% ipython --no-banner

In [1]: import numpy as np

In [2]: import numpy.linalg as la

In [3]: np.set_printoptions(precision=2, suppress=True, linewidth=120, floatmode="fixed")

In [4]: M = np.array([[-2, -12, 0, -3], [0, 0, -2, 0], [1, -12, -2, -3], [2, 12, 1, 3]])

In [5]: G = M.T @ M

In [6]: np.diag(G)
Out[6]: array([  9, 432,   9,  27])

In [7]: G
Out[7]: 
array([[  9,  36,   0,   9],
       [ 36, 432,  36, 108],
       [  0,  36,   9,   9],
       [  9, 108,   9,  27]])

In [8]: la.matrix_rank(G)
Out[8]: np.int64(3)

In [9]: np.round(la.svd(M, compute_uv=False) ** 2, 2) + 0
Out[9]: array([465.04,   9.00,   2.96,   0.00])

In [10]: data = np.array([[0, -2, -4], [0, 0, 3], [0, 0, 0]])

In [11]: la.matrix_rank(data, rtol=0.1)
Out[11]: np.int64(2)

In [12]: np.argsort(-la.norm(data, axis=0).round(6), kind="stable")[:3]
Out[12]: array([2, 1, 0])

In [13]: np.round(la.norm(data, 2) / la.norm(data), 2)
Out[13]: np.float64(0.98)

In [14]: [round(float(x), 2) for x in la.svd(data, compute_uv=False)[:3]]
Out[14]: [5.26, 1.14, 0.0]

In [15]: left, s, Vt = la.svd(data)

In [16]: np.argmax(s[:-1] / (s[1:] + 1e-6)) + 1
Out[16]: np.int64(2)

In [17]: s
Out[17]: array([5.26, 1.14, 0.00])

In [18]: B = left[:, :2] @ np.diag(s[:2]) @ Vt[:2]

In [19]: B.round(2) + 0
Out[19]: 
array([[ 0.00, -2.00, -4.00],
       [ 0.00,  0.00,  3.00],
       [ 0.00,  0.00,  0.00]])

In [20]: la.matrix_rank(data, rtol=0.05)
Out[20]: np.int64(2)

In [21]: la.matrix_rank(B)
Out[21]: np.int64(2)

In [22]: la.lstsq(data[:-1].T, data[-1])[2]
Out[22]: np.int32(2)

In [23]: np.round(np.trace(la.pinv(data) @ data), 2)
Out[23]: np.float64(2.0)

In [24]: np.allclose(data[:-1].T @ la.lstsq(data[:-1].T, data[-1])[0], data[-1])
Out[24]: True

In [25]: W1 = np.array([[0, 1, 2, 3], [1, 3, 1, 1], [1, 0, 3, 2]])

In [26]: c = np.array([-2, 3, 3, 3])

In [27]: H = np.maximum(data @ W1 + c, 0)

In [28]: (H > 0).mean(axis=0)
Out[28]: array([0.33, 0.67, 0.67, 0.67])

In [29]: cent = np.array([[0, -1, -1], [-1, 0, -1], [1, -3, -3], [1, 0, 2]])

In [30]: (H @ cent).round(6).argmax(axis=1)
Out[30]: array([0, 0, 0])

In [31]: E = np.load("sample9.npy")

In [32]: E
Out[32]: 
array([[1, 2, 2, 0],
       [2, 0, 2, 2],
       [1, 0, 1, 2],
       [1, 0, 2, 0]])

In [33]: E @ E
Out[33]: 
array([[ 7,  2,  8,  8],
       [ 6,  4, 10,  4],
       [ 4,  2,  7,  2],
       [ 3,  2,  4,  4]])

In [34]: la.matrix_power(E, 2)
Out[34]: 
array([[ 7,  2,  8,  8],
       [ 6,  4, 10,  4],
       [ 4,  2,  7,  2],
       [ 3,  2,  4,  4]])

In [35]: np.allclose(E @ E.T, E.T @ E)
Out[35]: False

In [36]: la.determinant(E)
---------------------------------------------------------------------------
AttributeError                            Traceback (most recent call last)
Cell In[36], line 1
----> 1 la.determinant(E)

AttributeError: module 'numpy.linalg' has no attribute 'determinant'

In [37]: round(np.abs(la.eigvals(E)).max(), 2)
Out[37]: np.float64(4.27)

In [38]: B = la.inv(E)

In [39]: la.det(E) * B
Out[39]: 
array([[ 0.00,  8.00, -8.00, -4.00],
       [ 2.00,  0.00,  0.00, -2.00],
       [ 0.00, -4.00,  4.00,  4.00],
       [ 0.00, -2.00,  4.00,  0.00]])

In [40]: round(la.cond(E), 2)
Out[40]: np.float64(17.79)

In [41]: E @ B
Out[41]: 
array([[1.00, 0.00, 0.00, 0.00],
       [0.00, 1.00, 0.00, 0.00],
       [0.00, 0.00, 1.00, 0.00],
       [0.00, 0.00, 0.00, 1.00]])

In [42]: P = np.triu(np.array([[2, 3, 3, 3], [0, 3, 3, 1], [0, 3, 1, 0], [2, 3, 2, 1]]), 1) + np.eye(4)

In [43]: B = P @ E @ la.inv(P)

In [44]: round(float(la.det(B)), 2)
Out[44]: 4.0

In [45]: la.matrix_rank(B)
Out[45]: np.int64(4)

In [46]: P @ E - E @ P
Out[46]: 
array([[12.00, -3.00,  6.00,  7.00],
       [ 4.00, -6.00, -1.00,  0.00],
       [ 0.00, -3.00, -3.00, -3.00],
       [ 0.00, -3.00, -3.00, -3.00]])

In [47]: rng = np.random.default_rng(180)

In [48]: idx = rng.permutation(4)

In [49]: idx
Out[49]: array([0, 1, 3, 2])

In [50]: B = E[idx][:, idx]

In [51]: round(float(la.det(B)), 2), round(float(la.det(E[idx])), 2)
Out[51]: (4.0, -4.0)

In [52]: np.sort(np.abs(la.eigvals(B)))
Out[52]: array([0.47, 1.41, 1.41, 4.27])

In [53]: np.allclose(B, E)
Out[53]: False

In [54]: np.trace(B)
Out[54]: np.int64(2)

In [55]: mat = np.array([[40.15, 21.66, 20.15],
    ...:     [41.33, 19.54, 20.04],
    ...:     [42.99, 21.27, 20.3],
    ...:     [39.64, 19.23, 19.11],
    ...:     [41.37, 19.78, 20.67],
    ...:     [39.97, 20.43, 19.39],
    ...:     [41.0, 21.32, 19.83],
    ...:     [40.4, 19.58, 19.45],
    ...:     [38.92, 21.23, 19.21],
    ...:     [41.28, 19.25, 19.79],
    ...:     [39.58, 18.76, 19.77],
    ...:     [41.4, 19.95, 21.36],
    ...:     [38.67, 19.21, 21.48],
    ...:     [41.92, 19.64, 20.92],
    ...:     [39.9, 20.14, 19.26]])

In [56]: def softmax(z):
    ...:     e = np.exp(z - z.max(axis=-1, keepdims=True))
    ...:     return e / e.sum(axis=-1, keepdims=True)
    ...: 

In [57]: np.round(softmax(10 * mat[4]), 2) + 0
Out[57]: array([1.00, 0.00, 0.00])

In [58]: np.round(softmax(mat[4] + 4), 2) + 0
Out[58]: array([1.00, 0.00, 0.00])

In [59]: S = mat @ mat.T / np.sqrt(3)

In [60]: softmax(S)[4] @ mat
Out[60]: array([42.99, 21.27, 20.30])

In [61]: B = mat / la.norm(mat, axis=1, keepdims=True)

In [62]: G = B @ B.T

In [63]: G[5]
Out[63]: array([1.00, 1.00, 1.00, 1.00, 1.00, 1.00, 1.00, 1.00, 1.00, 1.00, 1.00, 1.00, 1.00, 1.00, 1.00])

In [64]: (G - 2 * np.eye(15)).round(6).argmax(axis=1)
Out[64]: array([ 8,  9, 14,  7, 10, 14,  5,  3,  0,  1,  4,  4, 11, 10,  5])

In [65]: np.round(np.degrees(np.arccos(np.clip(G[5, 8], -1, 1))), 2)
Out[65]: np.float64(1.41)

In [66]: P = mat @ la.solve(mat.T @ mat, mat.T)

In [67]: P @ mat[:, 0]
Out[67]: array([40.15, 41.33, 42.99, 39.64, 41.37, 39.97, 41.00, 40.40, 38.92, 41.28, 39.58, 41.40, 38.67, 41.92, 39.90])

In [68]: np.round(la.eigvalsh(P), 2) + 0
Out[68]: array([0.00, 0.00, 0.00, 0.00, 0.00, 0.00, 0.00, 0.00, 0.00, 0.00, 0.00, 0.00, 1.00, 1.00, 1.00])

In [69]: G = mat.T @ mat

In [70]: (mat @ mat.T).shape
Out[70]: (15, 15)

In [71]: round(np.trace(G), 2), round(float((mat ** 2).sum()), 2)
Out[71]: (np.float64(36794.63), 36794.63)

In [72]: K = np.array([[1, -2, 0, -1], [0, 0, 0, 0], [0, 0, 0, 0]])

In [73]: K
Out[73]: 
array([[ 1, -2,  0, -1],
       [ 0,  0,  0,  0],
       [ 0,  0,  0,  0]])

In [74]: # rows and columns are dependent

In [75]: B = K + rng.integers(-2, 3, (3, 1)) @ rng.integers(-2, 3, (1, 4))

In [76]: B
Out[76]: 
array([[ 1, -2,  0, -1],
       [ 0,  0,  0,  0],
       [-2,  0, -4,  4]])

In [77]: B - K
Out[77]: 
array([[ 0,  0,  0,  0],
       [ 0,  0,  0,  0],
       [-2,  0, -4,  4]])

In [78]: la.matrix_rank(B - K, tol=1e-8)
Out[78]: np.int64(1)

In [79]: B = np.array([[3, -3, 3, 2], [-3, 1, -2, -2], [-2, 0, -3, -2], [-1, 2, -1, 0]])

In [80]: X = B - B.T

In [81]: X
Out[81]: 
array([[ 0,  0,  5,  3],
       [ 0,  0, -2, -4],
       [-5,  2,  0, -1],
       [-3,  4,  1,  0]])

In [82]: t3 = np.stack([X, 2 * X, X[::-1]])

In [83]: la.det(t3)
Out[83]: array([ 196.00, 3136.00,  196.00])

In [84]: t3.shape
Out[84]: (3, 4, 4)

In [85]: np.einsum("bij,cij->bc", t3, t3)
Out[85]: 
array([[110, 220,  18],
       [220, 440,  36],
       [ 18,  36, 110]])

In [86]: la.matrix_rank(t3.reshape(3, -1))
Out[86]: np.int64(2)

In [87]: t3.sum(axis=0)
Out[87]: 
array([[ -3,   4,  16,   9],
       [ -5,   2,  -6, -13],
       [-15,   6,  -2,  -7],
       [ -9,  12,   8,   3]])

In [88]: x0 = np.array([-2, -5, 0, -5])

In [89]: target = X @ x0

In [90]: target
Out[90]: array([-15,  20,   5, -14])

In [91]: la.solve(X.T, X[3])
Out[91]: array([ 0.00, -0.00, -0.00,  1.00])

In [92]: la.solve(X, target + X[:, 1])
Out[92]: array([-2.00, -4.00,  0.00, -5.00])

In [93]: np.round(la.solve(X, X[:, 0]), 2) + 0
Out[93]: array([1.00, 0.00, 0.00, 0.00])

In [94]: q, vecs = la.qr(X[:, :3])[0], la.qr(X[:, 3:])[0]

In [95]: s = la.svd(q.T @ vecs, compute_uv=False)

In [96]: (s > 0.9).sum()
Out[96]: np.int64(0)

In [97]: s
Out[97]: array([0.86])

In [98]: x0 = np.array([2, 0, 1, -1])

In [99]: np.einsum("ij,j->i", X, x0)
Out[99]: array([ 2,  2, -9, -5])

In [100]: la.norm(X @ x0) <= la.norm(X, 2) * la.norm(x0) + 1e-9
Out[100]: np.True_

In [101]: X @ np.ones(4)
Out[101]: array([ 8.00, -6.00, -4.00,  2.00])

In [102]: round(float(la.det(2 * X)), 2), round(la.det(X), 2)
Out[102]: (3136.0, np.float64(196.0))

In [103]: np.einsum("ii->", X)
Out[103]: np.int64(0)

In [104]: round(la.det(X[::-1]), 2)
Out[104]: np.float64(196.0)

In [105]: F = np.array([[4.57, -9.47, -1.48],
     ...:     [2.12, -4.78, 4.95],
     ...:     [0.22, -4.79, 4.61],
     ...:     [2.53, -10.43, -2.84],
     ...:     [2.26, -11.55, -1.21],
     ...:     [0.92, -4.67, 3.14],
     ...:     [2.89, -9.11, -3.22],
     ...:     [2.93, -9.49, -1.51],
     ...:     [3.75, -9.31, -1.26],
     ...:     [0.54, -5.06, 4.3],
     ...:     [3.64, -8.16, -0.89],
     ...:     [0.88, -4.29, 4.79],
     ...:     [3.11, -10.47, -1.96],
     ...:     [1.32, -5.66, 4.02]])

In [106]: B = np.c_[F[:, :2] @ np.array([[2, 0], [1, 0]]), np.array([3, 0, 2, 0, 2, 0, 3, 3, 1, 1, 2, 1, 2, 0])]

In [107]: B
Out[107]: 
array([[-0.33,  0.00,  3.00],
       [-0.54,  0.00,  0.00],
       [-4.35,  0.00,  2.00],
       [-5.37,  0.00,  0.00],
       [-7.03,  0.00,  2.00],
       [-2.83,  0.00,  0.00],
       [-3.33,  0.00,  3.00],
       [-3.63,  0.00,  3.00],
       [-1.81,  0.00,  1.00],
       [-3.98,  0.00,  1.00],
       [-0.88,  0.00,  2.00],
       [-2.53,  0.00,  1.00],
       [-4.25,  0.00,  2.00],
       [-3.02,  0.00,  0.00]])

In [108]: la.matrix_rank(np.c_[F, B])
Out[108]: np.int64(4)

In [109]: np.round(la.lstsq(F, B[:, 0])[0], 2) + 0
Out[109]: array([2.00, 1.00, 0.00])
